>>> import numpy as np
>>> from numpy import linalg as LA
>>> np.set_printoptions(precision=2, suppress=True, linewidth=120, floatmode="fixed")
>>> m1 = np.load("out6.npy")
>>> m1
array([[-0.39,  1.40,  4.31,  0.74,  0.95, -0.91,  1.49,  2.31,  1.82,  0.27],
       [ 0.14, -2.49,  0.46, -0.39,  0.74, -0.47,  1.11,  1.25,  0.56, -1.66],
       [-0.71, -0.13,  3.54,  0.10,  1.27, -0.31,  1.44,  2.14,  1.48,  0.00],
       [ 0.02, -2.23,  0.97, -0.33,  1.06,  0.06,  1.28,  1.55,  0.55, -0.70],
       [-0.36,  0.10,  3.52,  0.62,  1.35, -0.58,  0.92,  2.31,  1.49, -0.19],
       [ 0.13, -4.76,  1.17,  0.00,  2.18, -0.37,  2.71,  3.28,  1.06, -2.01],
       [-0.15, -1.16,  1.97,  0.66,  0.61, -0.83,  0.85,  1.52,  1.11, -0.41],
       [-0.10, -1.00,  5.17,  1.08,  1.46, -0.96,  2.43,  3.84,  3.28, -0.91],
       [-0.84, -3.42,  5.94,  0.66,  3.74, -1.05,  3.29,  5.44,  3.57, -2.35],
       [-0.83,  2.09,  3.03,  0.42,  0.12, -0.07,  0.47,  0.68,  0.88,  1.43],
       [-0.57, -2.49,  5.94,  1.21,  3.35, -0.89,  2.83,  5.13,  3.45, -1.79],
       [ 0.31, -6.99,  1.52, -0.14,  3.50, -0.57,  3.45,  4.13,  1.41, -3.34],
       [ 0.26, -1.24,  1.57,  0.31,  1.37, -0.21,  1.21,  2.36,  0.93, -0.13],
       [-0.69, -0.27,  0.00,  0.05,  0.54,  0.31, -0.22, -0.74,  0.17,  0.16],
       [-0.46, -0.15,  3.47,  0.75,  1.26,  0.00,  1.44,  2.52,  1.18, -0.18],
       [-0.25, -4.57,  4.61,  0.63,  3.79, -0.70,  3.61,  5.16,  3.02, -2.12],
       [ 0.30, -4.04,  3.16, -0.46,  2.23, -0.60,  2.00,  2.38,  2.18, -1.65],
       [ 0.08, -2.49,  3.52,  1.09,  2.16, -0.77,  2.52,  3.73,  2.24, -0.99],
       [-0.31, -3.02,  5.91,  1.12,  4.01, -0.84,  2.88,  5.61,  3.13, -2.32],
       [-0.41, -4.87,  4.36,  0.35,  3.68, -1.18,  2.83,  4.94,  2.62, -2.21],
       [-0.55,  2.51,  2.47,  0.64, -0.41, -0.48, -0.39,  0.36,  0.96,  0.73],
       [ 0.12, -5.77,  3.47,  0.64,  3.95, -0.36,  2.88,  4.59,  2.28, -2.66],
       [-0.81,  3.29,  3.97,  0.10, -0.05, -0.71,  0.34,  1.06,  1.09,  1.24],
       [-0.63,  2.80,  3.50,  0.50, -0.21, -0.41, -0.03,  0.75,  0.51,  1.12],
       [-0.65,  1.74,  1.85,  0.26, -0.22, -0.38,  0.25,  0.81,  0.68,  0.02],
       [ 0.05, -0.98,  1.78,  0.39,  0.68,  0.12,  1.09,  1.61,  1.31, -0.68],
       [-0.41,  0.57, -0.01, -0.26, -0.01, -0.20, -0.19,  0.31,  0.10,  0.06],
       [ 0.20, -6.71,  1.87, -0.32,  2.92, -0.52,  3.24,  4.05,  1.38, -3.98],
       [-0.48, -3.74,  5.96,  0.56,  4.05, -1.30,  3.42,  5.39,  3.06, -2.09],
       [-0.26, -1.70,  3.97,  0.31,  2.48, -0.43,  2.38,  3.23,  2.61, -1.30],
       [ 0.17, -2.48,  1.06, -0.11,  1.11, -0.32,  1.33,  0.99,  0.69, -0.32],
       [-0.48,  1.80,  1.29, -0.09, -0.57, -0.57,  0.20,  0.34, -0.20,  1.30],
       [ 0.08, -2.29,  0.28, -0.14,  0.99, -0.24,  1.64,  2.02,  0.45, -1.19]])
>>> basis = m1[[29, 9]].astype(float)
>>> for _ in range(6):
...     labels = LA.norm(m1[:, None] - basis, axis=-1).argmin(axis=1)
...     basis = np.array([m1[labels == j].mean(axis=0) for j in range(2)])
... 
>>> labels
array([1, 1, 1, 1, 1, 0, 1, 0, 0, 1, 0, 0, 1, 1, 1, 0, 0, 0, 0, 0, 1, 0, 1, 1, 1, 1, 1, 0, 0, 0, 1, 1, 1])
>>> basis[1] - basis[0]
array([-0.19,  4.12, -1.99, -0.26, -2.55,  0.43, -2.14, -3.08, -1.69,  2.17])
>>> np.bincount(labels)
array([14, 19])
>>> basis
array([[-0.15, -3.97,  4.04,  0.48,  3.11, -0.75,  2.89,  4.35,  2.52, -2.12],
       [-0.34,  0.15,  2.05,  0.22,  0.56, -0.33,  0.75,  1.27,  0.83,  0.05]])
>>> mat = np.load("test19.npy")
>>> mat
array([[ 3.00,  0.00,  1.00,  4.00],
       [ 0.00,  2.00, -2.00,  0.00],
       [ 0.00,  1.00,  1.00,  2.00],
       [ 0.00, -3.00,  3.00, -3.00]])
>>> Q, evecs = LA.qr(mat[:, :1])[0], LA.qr(mat[:, 1:])[0]
>>> sv = LA.svd(Q.T @ evecs, compute_uv=False)
>>> sv
array([0.90])
>>> np.round(LA.norm(Q @ Q.T - evecs @ evecs.T, 2), 2)
np.float64(1.0)
>>> data = np.load("arr.npy")
>>> data
array([[-1, -1, -1, -1, -1, -1, -1, -1, -1],
       [-1, -2, -2, -2, -2, -2, -2, -2, -2],
       [-1, -2, -3, -3, -3, -3, -3, -3, -3],
       [-1, -2, -3, -4, -4, -4, -4, -4, -4],
       [-1, -2, -3, -4, -5, -5, -5, -5, -5],
       [-1, -2, -3, -4, -5, -6, -6, -6, -6],
       [-1, -2, -3, -4, -5, -6, -7, -7, -7],
       [-1, -2, -3, -4, -5, -6, -7, -8, -8],
       [-1, -2, -3, -4, -5, -6, -7, -8, -9]])
>>> left, sv, Vh = LA.svd(data, full_matrices=False)
>>> np.allclose(left * sv @ Vh, data)
True
>>> sv / sv[0]
array([1.00, 0.11, 0.04, 0.02, 0.01, 0.01, 0.01, 0.01, 0.01])
>>> left.shape, sv.shape, Vh.shape
((9, 9), (9,), (9, 9))
>>> (sv > 1e-8).sum()
np.int64(9)
>>> np.round(Vh @ Vh.T, 2) + 0
array([[1.00, 0.00, 0.00, 0.00, 0.00, 0.00, 0.00, 0.00, 0.00],
       [0.00, 1.00, 0.00, 0.00, 0.00, 0.00, 0.00, 0.00, 0.00],
       [0.00, 0.00, 1.00, 0.00, 0.00, 0.00, 0.00, 0.00, 0.00],
       [0.00, 0.00, 0.00, 1.00, 0.00, 0.00, 0.00, 0.00, 0.00],
       [0.00, 0.00, 0.00, 0.00, 1.00, 0.00, 0.00, 0.00, 0.00],
       [0.00, 0.00, 0.00, 0.00, 0.00, 1.00, 0.00, 0.00, 0.00],
       [0.00, 0.00, 0.00, 0.00, 0.00, 0.00, 1.00, 0.00, 0.00],
       [0.00, 0.00, 0.00, 0.00, 0.00, 0.00, 0.00, 1.00, 0.00],
       [0.00, 0.00, 0.00, 0.00, 0.00, 0.00, 0.00, 0.00, 1.00]])
>>> np.round(left.T @ left, 2) + 0
array([[1.00, 0.00, 0.00, 0.00, 0.00, 0.00, 0.00, 0.00, 0.00],
       [0.00, 1.00, 0.00, 0.00, 0.00, 0.00, 0.00, 0.00, 0.00],
       [0.00, 0.00, 1.00, 0.00, 0.00, 0.00, 0.00, 0.00, 0.00],
       [0.00, 0.00, 0.00, 1.00, 0.00, 0.00, 0.00, 0.00, 0.00],
       [0.00, 0.00, 0.00, 0.00, 1.00, 0.00, 0.00, 0.00, 0.00],
       [0.00, 0.00, 0.00, 0.00, 0.00, 1.00, 0.00, 0.00, 0.00],
       [0.00, 0.00, 0.00, 0.00, 0.00, 0.00, 1.00, 0.00, 0.00],
       [0.00, 0.00, 0.00, 0.00, 0.00, 0.00, 0.00, 1.00, 0.00],
       [0.00, 0.00, 0.00, 0.00, 0.00, 0.00, 0.00, 0.00, 1.00]])
>>> np.abs(Vh[0])
array([0.08, 0.15, 0.22, 0.28, 0.34, 0.38, 0.42, 0.44, 0.46])
>>> np.cumsum(sv ** 2) / np.sum(sv ** 2)
array([0.98, 1.00, 1.00, 1.00, 1.00, 1.00, 1.00, 1.00, 1.00])
>>> np.round(left.T @ data @ Vh.T, 2) + 0
array([[36.66,  0.00,  0.00,  0.00,  0.00,  0.00,  0.00,  0.00,  0.00],
       [ 0.00,  4.15,  0.00,  0.00,  0.00,  0.00,  0.00,  0.00,  0.00],
       [ 0.00,  0.00,  1.55,  0.00,  0.00,  0.00,  0.00,  0.00,  0.00],
       [ 0.00,  0.00,  0.00,  0.84,  0.00,  0.00,  0.00,  0.00,  0.00],
       [ 0.00,  0.00,  0.00,  0.00,  0.55,  0.00,  0.00,  0.00,  0.00],
       [ 0.00,  0.00,  0.00,  0.00,  0.00,  0.40,  0.00,  0.00,  0.00],
       [ 0.00,  0.00,  0.00,  0.00,  0.00,  0.00,  0.32,  0.00,  0.00],
       [ 0.00,  0.00,  0.00,  0.00,  0.00,  0.00,  0.00,  0.28,  0.00],
       [ 0.00,  0.00,  0.00,  0.00,  0.00,  0.00,  0.00,  0.00,  0.26]])
>>> round(LA.eigvalsh(data).min(), 2)
np.float64(-36.66)
>>> np.all(LA.eigvalsh(data) > 0)
np.False_
>>> X = np.load("a.npy")
>>> X.round(2) + 0
array([[-1.06, -1.01,  1.30, -2.16,  0.16, -2.48,  0.84,  0.69,  0.40],
       [-0.59, -0.58, -0.17,  0.65, -1.02, -1.11,  0.01, -3.50,  0.61],
       [ 0.59, -0.54, -1.66,  1.66, -0.55, -2.01,  1.24,  0.87, -1.80],
       [ 0.47, -0.32,  1.12, -0.69, -2.80,  1.42,  1.82,  0.01, -0.90],
       [-0.82,  2.85, -1.33, -1.13, -1.67, -0.81, -0.80,  0.28,  0.08],
       [ 0.47,  1.36,  0.33, -1.22,  1.79,  0.10,  0.92, -1.52, -2.44],
       [-0.47, -1.55,  0.00, -0.73, -0.76,  0.13, -2.75,  0.00, -2.17],
       [ 2.35, -1.04, -2.10, -2.02, -0.01,  0.13,  0.05, -0.39,  0.86],
       [ 2.70,  0.92,  2.00,  0.56, -0.50, -1.37, -1.18,  0.00,  0.16]])
>>> round(LA.norm(X, 2), 2)
np.float64(4.0)
>>> round(float(LA.norm(X, "nuc")), 2)
36.0
>>> np.round(LA.norm(X[3], 1), 2), round(LA.norm(X[3], np.inf), 2)
(np.float64(9.54), np.float64(2.8))
>>> LA.norm(X, axis=0)
array([4.00, 4.00, 4.00, 4.00, 4.00, 4.00, 4.00, 4.00, 4.00])
>>> x0 = np.array([3, 3, 2, -1, -3, 2, 2, -2, 0])
>>> rhs = X @ x0
>>> rhs
array([-6.58,  3.36, -6.45, 18.24,  5.77,  7.09, -8.30,  2.91, 10.68])
>>> np.round(LA.solve(X, rhs), 2) + 0
array([ 3.00,  3.00,  2.00, -1.00, -3.00,  2.00,  2.00, -2.00,  0.00])
>>> np.round(LA.solve(X.T, X[2]), 2) + 0
array([0.00, 0.00, 1.00, 0.00, 0.00, 0.00, 0.00, 0.00, 0.00])
>>> np.round(LA.solve(X, 3 * rhs), 2) + 0
array([ 9.00,  9.00,  6.00, -3.00, -9.00,  6.00,  6.00, -6.00,  0.00])
>>> np.round(LA.solve(X, rhs + X[:, 1]), 2) + 0
array([ 3.00,  4.00,  2.00, -1.00, -3.00,  2.00,  2.00, -2.00,  0.00])
>>> r0 = np.array([2, 2, 3, 3, 0, 0, 3, 0, 2])
>>> Y = data + np.outer(r0, np.eye(9)[7])
>>> round(LA.det(Y) / LA.det(data), 2), np.round(1 + LA.solve(data, r0)[7], 2)
(np.float64(6.0), np.float64(6.0))
>>> A = np.load("block17.npy")
>>> A
array([[ 0, -3,  0,  1],
       [ 0,  0, -2, -1],
       [ 0,  0, -3,  0],
       [ 0,  0,  0,  0],
       [ 0,  0,  0,  0]])
>>> # row 4 repeats row 3
>>> np.round(A @ LA.pinv(A) @ A, 2) + 0
array([[ 0.00, -3.00,  0.00,  1.00],
       [ 0.00,  0.00, -2.00, -1.00],
       [ 0.00,  0.00, -3.00,  0.00],
       [ 0.00,  0.00,  0.00,  0.00],
       [ 0.00,  0.00,  0.00,  0.00]])
>>> r0 = np.array([1, 1])
>>> np.convolve(A[4], r0)
array([0, 0, 0, 0, 0])
>>> rk = LA.matrix_rank(A)
>>> rk
np.int64(3)
>>> ns = LA.svd(A)[2][rk:].T
>>> [int(LA.matrix_rank(np.delete(A, i, axis=0))) for i in range(5)]
[2, 2, 2, 3, 3]
>>> LA.matrix_rank(A.T @ A), LA.matrix_rank(A @ A.T)
(np.int64(3), np.int64(3))
>>> np.allclose(A @ ns, 0)
True
>>> ns @ ns.T
array([[1.00, 0.00, 0.00, 0.00],
       [0.00, 0.00, 0.00, 0.00],
       [0.00, 0.00, 0.00, 0.00],
       [0.00, 0.00, 0.00, 0.00]])
>>> [int(LA.matrix_rank(A[:i])) for i in range(1, len(A) + 1)]
[1, 2, 3, 3, 3]
>>> A @ ns
array([[0.00],
       [0.00],
       [0.00],
       [0.00],
       [0.00]])
>>> M = np.load("case5.npy")
>>> M
array([[ 1, 13,  0],
       [ 7,  6,  0],
       [ 6,  0,  0],
       [ 0,  0,  0],
       [ 0,  0,  0],
       [ 0,  3,  0],
       [ 0,  0,  0],
       [ 4,  4,  0],
       [ 2, 10,  0],
       [ 0,  0,  0],
       [ 0,  0,  0],
       [ 0,  0,  0],
       [ 0,  0,  0]])
>>> np.argsort(-LA.norm(M, axis=0).round(6), kind="stable")[:3]
array([1, 0, 2])
>>> LA.matrix_rank(M, rtol=0.1)
np.int64(2)
>>> round(float(LA.norm(M, 2) / LA.norm(M)), 2)
0.91
>>> np.abs(np.diag(LA.qr(M)[1])) > 1e-9
array([ True,  True, False])
>>> np.allclose(M[:-1].T @ LA.lstsq(M[:-1].T, M[-1])[0], M[-1])
True
>>> np.round(M @ LA.pinv(M) @ M, 2) + 0
array([[ 1.00, 13.00,  0.00],
       [ 7.00,  6.00,  0.00],
       [ 6.00,  0.00,  0.00],
       [ 0.00,  0.00,  0.00],
       [ 0.00,  0.00,  0.00],
       [ 0.00,  3.00,  0.00],
       [ 0.00,  0.00,  0.00],
       [ 4.00,  4.00,  0.00],
       [ 2.00, 10.00,  0.00],
       [ 0.00,  0.00,  0.00],
       [ 0.00,  0.00,  0.00],
       [ 0.00,  0.00,  0.00],
       [ 0.00,  0.00,  0.00]])
>>> round(float(np.trace(LA.pinv(M) @ M)), 2)
2.0
>>> try:
...     LA.inv(M)
... except LA.LinAlgError as e:
...     print(repr(e))
... 
LinAlgError('Last 2 dimensions of the array must be square')
>>> M @ M
Traceback (most recent call last):
  File "<python-input-72>", line 1, in <module>
    M @ M
    ~~^~~
ValueError: matmul: Input operand 1 has a mismatch in its core dimension 0, with gufunc signature (n?,k),(k,m?)->(n?,m?) (size 13 is different from 3)
>>> gram = M.T @ M
>>> LA.eigvalsh(gram)[::-1]
array([362.31,  73.69,   0.00])
>>> LA.matrix_rank(gram)
np.int64(2)
>>> LA.svd(M, compute_uv=False) ** 2
array([362.31,  73.69,   0.00])
>>> np.diag(gram)
array([106, 330,   0])
>>> left, sv, Vh = LA.svd(M)
>>> evecs = Vh[:(sv > 1e-8).sum()]
>>> rng = np.random.default_rng(622)
>>> x0 = M[11] + 4 * M[2] + rng.integers(2) * np.eye(3)[2]
>>> x0
array([24.00,  0.00,  0.00])
>>> round(LA.norm(x0 - evecs.T @ evecs @ x0), 2)
np.float64(0.0)
>>> np.round(evecs.T @ evecs, 2) + 0
array([[1.00, 0.00, 0.00],
       [0.00, 1.00, 0.00],
       [0.00, 0.00, 0.00]])
>>> E = np.load("mat.npy")
>>> E
array([[ 1,  2,  2],
       [ 0,  0, -1],
       [ 0,  0, -2]])
>>> LA.matrix_rank(E - E[0, 0] * np.eye(3))
np.int64(2)
>>> LA.matrix_power(E - np.diag(np.diag(E)), 3)
array([[0, 0, 0],
       [0, 0, 0],
       [0, 0, 0]])
>>> np.sort(LA.eigvals(E))
array([-2.00,  0.00,  1.00])
>>> P = np.triu(np.array([[0, 5, 0], [-2, -4, 4], [-5, -2, -4]]), 1) + np.eye(3)
>>> Y = P @ E @ LA.inv(P)
>>> np.poly(Y)
array([ 1.00,  1.00, -2.00,  0.00])
>>> np.trace(Y), np.trace(E)
(np.float64(-1.0), np.int64(-1))
>>> round(float(LA.det(Y)), 2)
0.0
>>> LA.matrix_rank(Y)
np.int64(2)
>>> Q, _ = LA.qr(np.array([[-1.0, 1.6], [1.3, 0.4], [-0.3, 1.4], [-1.0, 1.1], [-0.6, -0.5]]))
>>> J = Q @ Q.T
>>> J
array([[ 0.47, -0.07,  0.34,  0.36, -0.03],
       [-0.07,  0.67,  0.19, -0.19, -0.38],
       [ 0.34,  0.19,  0.33,  0.21, -0.17],
       [ 0.36, -0.19,  0.21,  0.30,  0.05],
       [-0.03, -0.38, -0.17,  0.05,  0.23]])
>>> x0 = np.array([1, -1, 0, -1, 2])
>>> round(np.trace(J), 2)
np.float64(2.0)
>>> J @ x0
array([ 0.11, -1.31, -0.40,  0.35,  0.75])
>>> left, sv, Vh = LA.svd(J)
>>> np.argmax(sv[:-1] / (sv[1:] + 1e-6)) + 1
np.int64(2)
>>> Y = left[:, :2] @ np.diag(sv[:2]) @ Vh[:2]
>>> np.round(np.abs(J - Y).max(), 2)
np.float64(0.0)
>>> LA.matrix_rank(Y)
np.int64(2)
>>> LA.matrix_rank(J, rtol=0.05)
np.int64(2)
>>> P = np.triu(np.array([[0, -2, -1, -1, 2],
...     [1, -2, 0, 2, 0],
...     [2, 1, 1, -2, 2],
...     [2, 2, 2, 2, 0],
...     [-2, 2, -1, -2, 2]]), 1) + np.eye(5)
>>> Y = P @ J @ LA.inv(P)
>>> np.round(np.trace(Y), 2), round(float(np.trace(J)), 2)
(np.float64(2.0), 2.0)
>>> Y
array([[-0.15, -2.48, -1.08,  2.97,  3.76],
       [ 0.64,  1.58,  1.26,  0.41, -4.08],
       [-0.45, -1.09, -0.87, -0.30,  2.82],
       [ 0.36,  0.53,  0.57,  0.74, -1.80],
       [-0.03, -0.45, -0.20,  0.51,  0.70]])
